$ python -q
>>> import numpy as np
>>> from numpy import linalg as LA
>>> np.set_printoptions(precision=3, suppress=True, linewidth=140, legacy="1.25")
>>> m1 = np.array([[7, 0, 0, 0], [0, -6, 0, 0], [0, 0, 8, 0], [0, 0, 0, 4]])
>>> # triangular, det is the product of the diagonal
>>> w, evecs = LA.eig(m1)
>>> np.sort(LA.eigvals(m1.T))
array([-6.,  4.,  7.,  8.])
>>> np.sort(LA.eigvals(m1 @ m1))
array([16., 36., 49., 64.])
>>> M2 = m1 / LA.norm(m1, axis=1, keepdims=True)
>>> G = M2 @ M2.T
>>> np.degrees(np.arccos(np.clip(G[3, 0], -1, 1)))
90.0
>>> (G - 2 * np.eye(4)).round(6).argmax(axis=1)
array([1, 0, 0, 0])
>>> G
array([[1., 0., 0., 0.],
       [0., 1., 0., 0.],
       [0., 0., 1., 0.],
       [0., 0., 0., 1.]])
>>> M2 = LA.inv(m1)
>>> m1 @ M2
array([[1., 0., 0., 0.],
       [0., 1., 0., 0.],
       [0., 0., 1., 0.],
       [0., 0., 0., 1.]])
>>> round(LA.det(m1) * LA.det(M2), 3)
1.0
>>> np.round(LA.cond(m1), 3)
2.0
>>> (np.abs(M2) > 1e-9).astype(int)
array([[1, 0, 0, 0],
       [0, 1, 0, 0],
       [0, 0, 1, 0],
       [0, 0, 0, 1]])
>>> LA.det(m1) * M2
array([[-192.,   -0.,   -0.,   -0.],
       [   0.,  224.,    0.,    0.],
       [  -0.,   -0., -168.,   -0.],
       [  -0.,   -0.,   -0., -336.]])
>>> O, R = LA.qr(m1)
>>> O.shape, R.shape
((4, 4), (4, 4))
>>> O @ R
array([[ 7.,  0.,  0.,  0.],
       [ 0., -6.,  0.,  0.],
       [ 0.,  0.,  8.,  0.],
       [ 0.,  0.,  0.,  4.]])
>>> abs(R[0, 0]), round(LA.norm(m1[:, 0]), 3)
(7.0, 7.0)
>>> R
array([[ 7.,  0.,  0.,  0.],
       [ 0., -6.,  0.,  0.],
       [ 0.,  0.,  8.,  0.],
       [ 0.,  0.,  0.,  4.]])
>>> O.T @ O
array([[1., 0., 0., 0.],
       [0., 1., 0., 0.],
       [0., 0., 1., 0.],
       [0., 0., 0., 1.]])
>>> np.trace(O @ O.T)
4.0
>>> M2 = m1[0, 0] * m1[1:] - np.outer(m1[1:, 0], m1[0])
>>> M2
array([[  0, -42,   0,   0],
       [  0,   0,  56,   0],
       [  0,   0,   0,  28]])
>>> m1[:, 0] / m1[0, 0]
array([1., 0., 0., 0.])
>>> np.flatnonzero(~M2.round(6).any(axis=1))
array([], dtype=int64)
>>> LA.matrix_rank(M2), LA.matrix_rank(m1)
(3, 4)
>>> J = np.tanh(np.array([[-0.1],
...     [-0.5],
...     [-0.6],
...     [-0.4],
...     [1.2],
...     [-0.7],
...     [0.3],
...     [-1.2],
...     [-1.2],
...     [-0.9],
...     [1.9],
...     [0.6],
...     [0.7],
...     [0.5],
...     [0.3],
...     [0.5],
...     [1.4],
...     [-1.8],
...     [-1.2],
...     [1.2],
...     [-1.9],
...     [2.0],
...     [0.3],
...     [0.4],
...     [0.2],
...     [0.5],
...     [0.0],
...     [0.4],
...     [-1.4]]) @ np.array([[-0.1, -1.1, 0.5]]))
>>> J
array([[ 0.01 ,  0.11 , -0.05 ],
       [ 0.05 ,  0.501, -0.245],
       [ 0.06 ,  0.578, -0.291],
       [ 0.04 ,  0.414, -0.197],
       [-0.119, -0.867,  0.537],
       [ 0.07 ,  0.647, -0.336],
       [-0.03 , -0.319,  0.149],
       [ 0.119,  0.867, -0.537],
       [ 0.119,  0.867, -0.537],
       [ 0.09 ,  0.757, -0.422],
       [-0.188, -0.97 ,  0.74 ],
       [-0.06 , -0.578,  0.291],
       [-0.07 , -0.647,  0.336],
       [-0.05 , -0.501,  0.245],
       [-0.03 , -0.319,  0.149],
       [-0.05 , -0.501,  0.245],
       [-0.139, -0.912,  0.604],
       [ 0.178,  0.963, -0.716],
       [ 0.119,  0.867, -0.537],
       [-0.119, -0.867,  0.537],
       [ 0.188,  0.97 , -0.74 ],
       [-0.197, -0.976,  0.762],
       [-0.03 , -0.319,  0.149],
       [-0.04 , -0.414,  0.197],
       [-0.02 , -0.217,  0.1  ],
       [-0.05 , -0.501,  0.245],
       [ 0.   ,  0.   ,  0.   ],
       [-0.04 , -0.414,  0.197],
       [ 0.139,  0.912, -0.604]])
>>> rng = np.random.default_rng(16)
>>> z = rng.permutation(3)
>>> M2 = J[:, z] * rng.choice([-1, 1], 3)
>>> M2
array([[ 0.11 , -0.01 , -0.05 ],
       [ 0.501, -0.05 , -0.245],
       [ 0.578, -0.06 , -0.291],
       [ 0.414, -0.04 , -0.197],
       [-0.867,  0.119,  0.537],
       [ 0.647, -0.07 , -0.336],
       [-0.319,  0.03 ,  0.149],
       [ 0.867, -0.119, -0.537],
       [ 0.867, -0.119, -0.537],
       [ 0.757, -0.09 , -0.422],
       [-0.97 ,  0.188,  0.74 ],
       [-0.578,  0.06 ,  0.291],
       [-0.647,  0.07 ,  0.336],
       [-0.501,  0.05 ,  0.245],
       [-0.319,  0.03 ,  0.149],
       [-0.501,  0.05 ,  0.245],
       [-0.912,  0.139,  0.604],
       [ 0.963, -0.178, -0.716],
       [ 0.867, -0.119, -0.537],
       [-0.867,  0.119,  0.537],
       [ 0.97 , -0.188, -0.74 ],
       [-0.976,  0.197,  0.762],
       [-0.319,  0.03 ,  0.149],
       [-0.414,  0.04 ,  0.197],
       [-0.217,  0.02 ,  0.1  ],
       [-0.501,  0.05 ,  0.245],
       [ 0.   , -0.   ,  0.   ],
       [-0.414,  0.04 ,  0.197],
       [ 0.912, -0.139, -0.604]])
>>> left, _, Vt = LA.svd(J.T @ M2)
>>> np.round(left @ Vt, 3) + 0
array([[ 0., -1.,  0.],
       [ 1.,  0.,  0.],
       [ 0.,  0.,  1.]])
>>> z
array([1, 0, 2])
>>> O, evecs = LA.qr(M2[:, :2])[0], LA.qr(M2[:, 2:])[0]
>>> s = LA.svd(O.T @ evecs, compute_uv=False)
>>> s
array([1.])
>>> left, s, Vt = LA.svd(J, full_matrices=False)
>>> np.round(Vt @ Vt.T, 3) + 0
array([[1., 0., 0.],
       [0., 1., 0.],
       [0., 0., 1.]])
>>> s / s[0]
array([1.   , 0.075, 0.003])
>>> left.shape, s.shape, Vt.shape
((29, 3), (3,), (3, 3))
>>> np.round(left.T @ left, 3) + 0
array([[1., 0., 0.],
       [0., 1., 0.],
       [0., 0., 1.]])
>>> np.allclose(left * s @ Vt, J)
True
>>> Xc = J - J.mean(axis=0)
>>> left, s, Vt = LA.svd(Xc, full_matrices=False)
>>> np.abs(left[:, 0]).argmax()
20
>>> s
array([4.321, 0.323, 0.011])
>>> (np.sign(left[:, 0]) == np.sign(left[0, 0])).astype(int)
array([1, 1, 1, 1, 0, 1, 0, 1, 1, 1, 0, 0, 0, 0, 0, 0, 0, 1, 1, 0, 1, 0, 0, 0, 0, 0, 1, 0, 1])
>>> np.abs(Vt[-1])
array([0.942, 0.07 , 0.328])
>>> np.round(s ** 2 / (s ** 2).sum(), 3) + 0
array([0.994, 0.006, 0.   ])
>>> M = np.loadtxt("block17.csv", delimiter=",")
>>> M
array([[ 6., -1., -4., -6.,  3., -5.,  5., -3.],
       [-3.,  6., -1., -4., -6.,  3., -5.,  5.],
       [ 5., -3.,  6., -1., -4., -6.,  3., -5.],
       [-5.,  5., -3.,  6., -1., -4., -6.,  3.],
       [ 3., -5.,  5., -3.,  6., -1., -4., -6.],
       [-6.,  3., -5.,  5., -3.,  6., -1., -4.],
       [-4., -6.,  3., -5.,  5., -3.,  6., -1.],
       [-1., -4., -6.,  3., -5.,  5., -3.,  6.]])
>>> LA.matrix_rank(M)
8
>>> np.diff(M, axis=0)
array([[ -9.,   7.,   3.,   2.,  -9.,   8., -10.,   8.],
       [  8.,  -9.,   7.,   3.,   2.,  -9.,   8., -10.],
       [-10.,   8.,  -9.,   7.,   3.,   2.,  -9.,   8.],
       [  8., -10.,   8.,  -9.,   7.,   3.,   2.,  -9.],
       [ -9.,   8., -10.,   8.,  -9.,   7.,   3.,   2.],
       [  2.,  -9.,   8., -10.,   8.,  -9.,   7.,   3.],
       [  3.,   2.,  -9.,   8., -10.,   8.,  -9.,   7.]])
>>> M - M[0]
array([[  0.,   0.,   0.,   0.,   0.,   0.,   0.,   0.],
       [ -9.,   7.,   3.,   2.,  -9.,   8., -10.,   8.],
       [ -1.,  -2.,  10.,   5.,  -7.,  -1.,  -2.,  -2.],
       [-11.,   6.,   1.,  12.,  -4.,   1., -11.,   6.],
       [ -3.,  -4.,   9.,   3.,   3.,   4.,  -9.,  -3.],
       [-12.,   4.,  -1.,  11.,  -6.,  11.,  -6.,  -1.],
       [-10.,  -5.,   7.,   1.,   2.,   2.,   1.,   2.],
       [ -7.,  -3.,  -2.,   9.,  -8.,  10.,  -8.,   9.]])
>>> round(float(LA.norm(M)), 3)
35.44
>>> LA.rank(M)
Traceback (most recent call last):
  File "<python-input-62>", line 1, in <module>
    LA.rank(M)
    ^^^^^^^
AttributeError: module 'numpy.linalg' has no attribute 'rank'
